% python3 -q
>>> import numpy as np
>>> np.set_printoptions(precision=2, suppress=True, linewidth=100)
>>> def rnd(a):
...     return np.round(a, 2) + 0
... 
>>> mat = np.array([[0, 2, 0, 2], [-5, 0, -5, 0], [0, 2, 0, 2], [-5, 0, -5, 0]])
>>> mat
array([[ 0,  2,  0,  2],
       [-5,  0, -5,  0],
       [ 0,  2,  0,  2],
       [-5,  0, -5,  0]])
>>> # null space of dimension 2
>>> M2 = np.array([[0, 0, -2], [0, 0, -1]])
>>> W2 = np.kron(M2, mat)
>>> rnd(np.linalg.norm(W2, 2)), rnd(np.linalg.norm(M2, 2) * np.linalg.norm(mat, 2))
(np.float64(22.36), np.float64(22.36))
>>> W2.shape
(8, 12)
>>> print(np.abs(np.diag(np.linalg.qr(mat)[1])) > 1e-9)
[ True  True False False]
>>> np.unique(mat.round(6), axis=0).shape
(2, 4)
>>> rnd(np.trace(np.linalg.pinv(mat) @ mat))
np.float64(2.0)
>>> try:
...     np.linalg.inv(mat)
... except np.linalg.LinAlgError as e:
...     print(e)
... 
Singular matrix
>>> W1 = np.array([[-3, 1, 2, 0, -2],
...     [0, 2, 2, -2, -1],
...     [-2, 3, -2, 0, -1],
...     [0, 0, 0, -3, 2]])
>>> c = np.array([2, 2, 0, 0, 0])
>>> act = np.maximum(mat @ W1 + c, 0)
>>> (act > 0).mean(axis=0)
array([1. , 0.5, 0.5, 0. , 1. ])
>>> act
array([[ 2,  6,  4,  0,  2],
       [27,  0,  0,  0, 15],
       [ 2,  6,  4,  0,  2],
       [27,  0,  0,  0, 15]])
>>> np.linalg.matrix_rank(act)
np.int64(2)
>>> W2 = np.array([[1, 0], [-2, -2], [0, -2], [2, 1], [-2, 2]])
>>> W1 @ W2
array([[ -1, -10],
       [ -6, -12],
       [ -6,  -4],
       [-10,   1]])
>>> print(act @ W2)
[[-14 -16]
 [ -3  30]
 [-14 -16]
 [ -3  30]]
>>> Uu, s, VT = np.linalg.svd(mat)
>>> vecs = VT[:(s > 1e-8).sum()]
>>> rng = np.random.default_rng(557)
>>> x0 = mat[0] + 2 * mat[1] + rng.integers(2) * np.eye(4)[1]
>>> x0
array([-10.,   3., -10.,   2.])
>>> np.linalg.matrix_rank(np.vstack([mat, x0]))
np.int64(3)
>>> np.allclose(vecs.T @ vecs @ x0, x0)
False
>>> rnd(np.linalg.norm(x0 - vecs.T @ vecs @ x0))
np.float64(0.71)
>>> M2 = np.array([[-0.4], [0.8], [0.1], [1.5]])
>>> W2 = np.array([[1.5, -0.2, -1.0]])
>>> X = M2 @ W2
>>> rnd(X)
array([[-0.6 ,  0.08,  0.4 ],
       [ 1.2 , -0.16, -0.8 ],
       [ 0.15, -0.02, -0.1 ],
       [ 2.25, -0.3 , -1.5 ]])
>>> # rows and columns are dependent
>>> rnd(np.linalg.norm(X, 2) / np.linalg.norm(X))
np.float64(1.0)
>>> np.linalg.cond(X) > 100
np.True_
>>> np.argsort(-np.linalg.norm(X, axis=0).round(6), kind="stable")[:3]
array([0, 2, 1])
>>> rnd(np.trace(np.linalg.pinv(X) @ X))
np.float64(1.0)
>>> print(np.unique(X.round(6), axis=0).shape)
(4, 3)
>>> def softmax(z):
...     e = np.exp(z - z.max(axis=-1, keepdims=True))
...     return e / e.sum(axis=-1, keepdims=True)
... 
>>> rnd(softmax(X).sum(axis=1))
array([1., 1., 1., 1.])
>>> rnd(softmax(X[0]))
array([0.18, 0.35, 0.48])
>>> scores = X @ X.T / np.sqrt(3)
>>> rnd(softmax(scores + np.triu(np.full(scores.shape, -np.inf), 1)))
array([[1.  , 0.  , 0.  , 0.  ],
       [0.14, 0.86, 0.  , 0.  ],
       [0.3 , 0.37, 0.33, 0.  ],
       [0.  , 0.12, 0.02, 0.86]])
>>> rnd(softmax(scores))
array([[0.43, 0.17, 0.29, 0.1 ],
       [0.04, 0.23, 0.08, 0.66],
       [0.21, 0.26, 0.23, 0.3 ],
       [0.  , 0.12, 0.02, 0.86]])
>>> rnd(softmax(scores)[0] @ X)
array([ 0.22, -0.03, -0.15])
>>> Uu, s, VT = np.linalg.svd(X)
>>> vecs = VT[:(s > 1e-8).sum()]
>>> x0 = X[0] + 3 * X[1] + rng.integers(2) * np.eye(3)[0]
>>> rnd(x0)
array([ 4. , -0.4, -2. ])
>>> rnd(vecs.T @ vecs)
array([[ 0.68, -0.09, -0.46],
       [-0.09,  0.01,  0.06],
       [-0.46,  0.06,  0.3 ]])
>>> arr = np.load("arr.npy")
>>> arr
array([[ 5,  5,  5],
       [ 5, 10, 10],
       [ 5, 10, 15]])
>>> rnd(np.linalg.det(arr[::-1]))
np.float64(-125.0)
>>> rnd(np.poly(arr))
array([   1.,  -30.,  125., -125.])
>>> np.einsum("ij,ji->", arr, arr)
np.int64(650)
>>> rnd(np.linalg.det(arr.T))
np.float64(125.0)
>>> np.einsum("ii->", arr)
np.int64(30)
>>> print(rnd(np.linalg.eigvals(arr)))
[25.24  3.22  1.54]
>>> rnd(np.linalg.eigvals(arr).sum().real)
np.float64(30.0)
>>> O, vecs = np.linalg.qr(arr[:, :2])[0], np.linalg.qr(arr[:, 2:])[0]
>>> s = np.linalg.svd(O.T @ vecs, compute_uv=False)
>>> (s > 0.9).sum()
np.int64(1)
>>> rnd(np.degrees(np.arccos(s.clip(0, 1))))
array([10.89])
>>> rnd(s)
array([0.98])
>>> data = np.load("case1.npy")
>>> print(data)
[[0.3 8.  0.  6. ]
 [7.  0.3 0.  0. ]
 [2.  0.  5.3 6. ]
 [0.  8.  0.  6.3]]
>>> rnd(np.linalg.det(2 * data)), rnd(np.linalg.det(data))
(np.float64(-1376.56), np.float64(-86.03))
>>> print(rnd(np.linalg.eigvals(data).sum().real))
12.2
>>> rnd(np.poly(data))
array([  1.  , -12.2 , -15.56, 292.52, -86.03])
>>> M2 = data + rng.integers(-2, 3, (4, 3)) @ rng.integers(-2, 3, (3, 4))
>>> M2
array([[ 0.3,  2. ,  2. ,  4. ],
       [ 6. , -0.7,  0. , -2. ],
       [ 2. ,  4. ,  3.3,  6. ],
       [ 0. ,  4. ,  0. ,  2.3]])
>>> np.linalg.matrix_rank(M2 - data, tol=1e-8)
np.int64(3)
>>> vals, vecs = np.linalg.eig(data)
>>> rnd(np.sort(np.linalg.eigvals(data @ data)))
array([  0.09,  22.68,  28.09, 129.1 ])
>>> rnd(vals)
array([ 5.3 , -4.76, 11.36,  0.3 ])
>>> data @ vecs[:, 0] - vals[0] * vecs[:, 0]
array([0., 0., 0., 0.])
>>> rnd(np.prod(vals))
np.float64(-86.03)
>>> A = np.loadtxt("data.csv", delimiter=",")
>>> A
array([[2., 1., 0., 2.],
       [3., 3., 1., 2.],
       [3., 3., 1., 2.],
       [1., 0., 1., 2.],
       [2., 3., 0., 2.],
       [1., 0., 1., 2.],
       [3., 3., 1., 2.],
       [2., 1., 0., 2.],
       [0., 0., 0., 0.],
       [0., 0., 0., 0.],
       [2., 1., 0., 2.],
       [0., 0., 0., 0.],
       [2., 1., 0., 2.],
       [1., 0., 1., 2.],
       [2., 1., 0., 2.],
       [0., 0., 0., 0.],
       [2., 3., 0., 2.],
       [2., 1., 0., 2.],
       [3., 3., 1., 2.]])
>>> # row 2 repeats row 1
>>> W2 = A[[18, 15]].astype(float)
>>> for _ in range(4):
...     lab = np.linalg.norm(A[:, None] - W2, axis=-1).argmin(axis=1)
...     W2 = np.array([A[lab == j].mean(axis=0) for j in range(2)])
... 
>>> lab
array([0, 0, 0, 1, 0, 1, 0, 0, 1, 1, 0, 1, 0, 1, 0, 1, 0, 0, 0])
>>> np.bincount(lab)
array([12,  7])
>>> np.abs(W2[1] - W2[0]).argmax()
np.int64(1)
>>> x0 = np.array([-3, 1, -2, 3])
>>> y = A @ x0
>>> c, lr = np.zeros(4), 1 / np.linalg.norm(A, 2) ** 2
>>> for i in range(6):
...     c -= lr * A.T @ (A @ c - y)
...     if i % 1 == 0: print(i, round(np.linalg.norm(A @ c - y), 2))
... 
0 6.4
1 6.28
2 6.17
3 6.06
4 5.96
5 5.86
>>> rnd(np.linalg.cond(A))
np.float64(12.49)
>>> print(rnd(c))
[-0.06 -0.1  -0.19  0.3 ]
>>> E = np.array([[0.9, -1.7, -0.3, -1.1],
...     [1.3, 0.1, 0.5, -0.4],
...     [1.8, -0.1, 0.7, 0.7],
...     [2.0, 0.1, -0.4, -0.6],
...     [0.7, 2.1, 0.7, -0.4],
...     [-1.2, -2.9, 0.8, 1.2],
...     [2.1, -0.2, 0.9, 0.1],
...     [0.8, -2.1, 0.1, -0.9],
...     [-1.3, -1.0, 0.3, 0.3],
...     [-0.6, 1.3, 2.3, -0.4],
...     [-0.1, -0.9, 0.7, -0.6]])
>>> E[5] *= 20
>>> E
array([[  0.9,  -1.7,  -0.3,  -1.1],
       [  1.3,   0.1,   0.5,  -0.4],
       [  1.8,  -0.1,   0.7,   0.7],
       [  2. ,   0.1,  -0.4,  -0.6],
       [  0.7,   2.1,   0.7,  -0.4],
       [-24. , -58. ,  16. ,  24. ],
       [  2.1,  -0.2,   0.9,   0.1],
       [  0.8,  -2.1,   0.1,  -0.9],
       [ -1.3,  -1. ,   0.3,   0.3],
       [ -0.6,   1.3,   2.3,  -0.4],
       [ -0.1,  -0.9,   0.7,  -0.6]])
>>> # row 5 is much longer than the rest
>>> W1 = np.array([[5, -9], [3, -5], [7, 6], [-3, -1]])
>>> c = np.array([0, 2])
>>> act = np.maximum(E @ W1 + c, 0)
>>> (act > 0).astype(int)
array([[1, 1],
       [1, 0],
       [1, 0],
       [1, 0],
       [1, 0],
       [0, 1],
       [1, 0],
       [1, 1],
       [0, 1],
       [1, 1],
       [1, 1]])
>>> np.linalg.matrix_rank(act)
np.int64(2)
>>> W2 = np.array([[-2, 4], [-5, 1]])
>>> W1 @ W2
array([[ 35,  11],
       [ 19,   7],
       [-44,  34],
       [ 11, -13]])
>>> rnd(act @ W2)
array([[   -9.7,     4.1],
       [  -23. ,    46. ],
       [  -23. ,    46. ],
       [  -18.6,    37.2],
       [  -31.8,    63.6],
       [-2900. ,   580. ],
       [  -31.8,    63.6],
       [  -36.2,    11.2],
       [ -101. ,    20.2],
       [ -111.9,    87.9],
       [  -68. ,    26.2]])
>>> (act @ W2).round(6).argmax(axis=1)
array([1, 1, 1, 1, 1, 1, 1, 1, 1, 1, 1])
